>>> import numpy as np
>>> np.set_printoptions(suppress=True, linewidth=120)
>>> tidy = lambda a: np.round(a, 2) + 0
>>> K = np.loadtxt("m.csv", delimiter=",")
>>> tidy(K)
array([[ 0.05, -0.95, -0.32],
       [-0.95,  0.05, -0.32],
       [-0.32, -0.32,  0.89]])
>>> tidy(np.linalg.eigvalsh(K).min())
np.float64(-1.0)
>>> np.all(np.linalg.eigvalsh(K) > 0)
np.False_
>>> [round(float(np.linalg.det(K[:i, :i])), 2) + 0 for i in range(1, 4)]
[0.05, -0.89, -1.0]
>>> tidy(np.linalg.det(K[::-1]))
np.float64(1.0)
>>> tidy(np.einsum("ij,ji->", K, K))
np.float64(3.0)
>>> tidy(np.linalg.eigvals(K))
array([ 1., -1.,  1.])
>>> tidy(np.poly(K))
array([ 1., -1., -1.,  1.])
>>> M = np.loadtxt("x.csv", delimiter=",")
>>> M
array([[-4.,  0.,  0.,  0.,  0.],
       [ 5., -1.,  0.,  0.,  0.],
       [ 5., -1.,  2.,  0.,  0.],
       [-2.,  5., -2.,  2.,  0.],
       [-3., -4.,  4.,  0.,  4.]])
>>> [int(np.linalg.matrix_rank(np.linalg.matrix_power(M, p))) for p in range(1, 6)]
[5, 5, 5, 5, 5]
>>> np.linalg.matrix_rank(M - M[0, 0] * np.eye(5))
np.int64(4)
>>> tidy(np.sort(np.linalg.eigvals(M)))
array([-4., -1.,  2.,  2.,  4.])
>>> m1 = np.array([[-2, 1, -1], [-3, -2, -2], [1, 3, -1], [1, -1, -2]])
>>> m1[3] = m1[1]
>>> m1
array([[-2,  1, -1],
       [-3, -2, -2],
       [ 1,  3, -1],
       [-3, -2, -2]])
>>> P = m1 @ np.linalg.solve(m1.T @ m1, m1.T)
>>> np.allclose(P @ P, P)
True
>>> tidy((np.eye(4) - P) @ m1)
array([[0., 0., 0.],
       [0., 0., 0.],
       [0., 0., 0.],
       [0., 0., 0.]])
>>> np.linalg.matrix_rank(np.eye(4) - P)
np.int64(1)
>>> tidy(np.linalg.eigvalsh(P))
array([0., 1., 1., 1.])
>>> x = np.array([1, 1, 1])
>>> rhs = m1 @ x
>>> tidy(np.linalg.lstsq(m1, rhs)[0])
array([1., 1., 1.])
>>> rhs
array([-2, -7,  3, -7])
>>> rng = np.random.default_rng(7)
>>> rhs = rhs + 0.3 * rng.normal(size=4)
>>> tidy(rhs)
array([-2.  , -6.91,  2.92, -7.27])
>>> c, *_ = np.linalg.lstsq(m1, rhs)
>>> tidy(np.linalg.norm(rhs - m1 @ c))
np.float64(0.25)
>>> c.round()
array([1., 1., 1.])
>>> [round(float(np.linalg.norm(np.linalg.solve(m1.T @ m1 + lam * np.eye(3), m1.T @ rhs))), 2) for lam in (0, 1, 10, 100)]
[1.77, 1.67, 1.35, 0.48]
>>> tidy(m1.T @ (rhs - m1 @ c))
array([0., 0., 0.])
